$ python3 -q
>>> import numpy as np
>>> np.set_printoptions(suppress=True, linewidth=200)
>>> def rd(a):
...     return np.round(a, 2) + 0
... 
>>> M = np.loadtxt("sample5.csv", delimiter=",")
>>> print(M)
[[-1. -1.  1.  1.  5.  0. -3. -1.  3.]
 [ 5.  0.  4.  4. -5. -1.  2. -4.  0.]
 [-4.  1. -2.  2.  4. -5.  3. -2. -3.]
 [ 2. -3.  2. -2.  0. -2. -3.  5.  9.]]
>>> U, sigma, Vh = np.linalg.svd(M, full_matrices=False)
>>> print((sigma > 1e-8).sum())
4
>>> print(rd(U.T @ U))
[[1. 0. 0. 0.]
 [0. 1. 0. 0.]
 [0. 0. 1. 0.]
 [0. 0. 0. 1.]]
>>> print(rd(sigma))
[13.4  11.16  7.04  5.02]
>>> print(np.abs(U[:, 0]).round(6).argmax())
3
>>> print(rd(sigma / sigma[0]))
[1.   0.83 0.53 0.37]
>>> print(rd(np.sqrt((sigma ** 2).sum())), rd(np.linalg.norm(M)))
19.47 19.47
>>> print(np.allclose(U * sigma @ Vh, M))
True
>>> print(U.shape, sigma.shape, Vh.shape)
(4, 4) (4,) (4, 9)
>>> def softmax(z):
...     e = np.exp(z - z.max(axis=-1, keepdims=True))
...     return e / e.sum(axis=-1, keepdims=True)
... 
>>> print(rd(softmax(M).sum(axis=1)))
[1. 1. 1. 1.]
>>> S = M @ M.T / np.sqrt(9)
>>> print(rd(softmax(S)))
[[1. 0. 0. 0.]
 [0. 1. 0. 0.]
 [0. 0. 1. 0.]
 [0. 0. 0. 1.]]
>>> print(rd(softmax(S + np.triu(np.full(S.shape, -np.inf), 1))))
[[1. 0. 0. 0.]
 [0. 1. 0. 0.]
 [0. 0. 1. 0.]
 [0. 0. 0. 1.]]
>>> print(rd(softmax(S)[1] @ M))
[ 5.  0.  4.  4. -5. -1.  2. -4.  0.]
>>> gram = M.T @ M
>>> print((M @ M.T).shape)
(4, 4)
>>> print(np.diag(gram))
[46. 11. 25. 25. 66. 30. 31. 46. 99.]
>>> print(rd(np.linalg.svd(M, compute_uv=False) ** 2))
[179.61 124.6   49.57  25.21]
>>> print(rd(np.linalg.eigvalsh(gram)[::-1]))
[179.61 124.6   49.57  25.21   0.     0.     0.     0.     0.  ]
